$ ipython --no-banner

In [1]: import numpy as np

In [2]: from numpy import linalg as LA

In [3]: np.set_printoptions(precision=1, suppress=True, linewidth=100, legacy="1.25")

In [4]: def rd(a):
   ...:     return np.round(a, 1) + 0
   ...: 

In [5]: J = np.load("sample14.npy")

In [6]: J
Out[6]: 
array([[ 6, -6,  0,  0],
       [ 6,  0,  0,  0],
       [ 0,  0,  0,  0],
       [ 0,  0,  0,  0]])

In [7]: Uu, sig, Vt = LA.svd(J)

In [8]: rd(sig)
Out[8]: array([9.7, 3.7, 0. , 0. ])

In [9]: np.argmax(sig[:-1] / (sig[1:] + 1e-6)) + 1
Out[9]: 2

In [10]: A2 = Uu[:, :2] @ np.diag(sig[:2]) @ Vt[:2]

In [11]: LA.matrix_rank(J, rtol=0.05)
Out[11]: 2

In [12]: hat = np.triu(np.array([[-2, -2, -2, -2], [-2, -1, 0, 0], [1, 2, -1, 2], [-2, 0, -2, -1]]), 1) + np.eye(4)

In [13]: A2 = hat @ J @ LA.inv(hat)

In [14]: hat @ J - J @ hat
Out[14]: 
array([[-12.,  12.,  12.,  12.],
       [  0.,  12.,  12.,  12.],
       [  0.,   0.,   0.,   0.],
       [  0.,   0.,   0.,   0.]])

In [15]: A2
Out[15]: 
array([[ -6., -18., -12.,  12.],
       [  6.,  12.,  12., -12.],
       [  0.,   0.,   0.,   0.],
       [  0.,   0.,   0.,   0.]])

In [16]: LA.matrix_rank(A2)
Out[16]: 2

In [17]: rd(LA.det(A2))
Out[17]: 0.0

In [18]: np.trace(A2), np.trace(J)
Out[18]: (6.0, 6)

In [19]: LA.inv(J)
LinAlgError: Singular matrix


In [20]: rd(J @ LA.pinv(J) @ J)
Out[20]: 
array([[ 6., -6.,  0.,  0.],
       [ 6.,  0.,  0.,  0.],
       [ 0.,  0.,  0.,  0.],
       [ 0.,  0.,  0.,  0.]])

In [21]: rd(np.trace(LA.pinv(J) @ J))
Out[21]: 2.0

In [22]: np.abs(np.diag(LA.qr(J)[1])) > 1e-9
Out[22]: array([ True,  True, False, False])

In [23]: E = np.load("m.npy")

In [24]: E
Out[24]: 
array([[3., 1., 0.],
       [0., 3., 1.],
       [0., 0., 3.]])

In [25]: hat = np.triu(np.array([[3, -5, -5], [-2, 3, -4], [-5, -1, -5]]), 1) + np.eye(3)

In [26]: A2 = hat @ E @ LA.inv(hat)

In [27]: rd(LA.det(A2))
Out[27]: 27.0

In [28]: LA.matrix_rank(A2)
Out[28]: 3

In [29]: np.trace(A2), np.trace(E)
Out[29]: (9.0, 9.0)
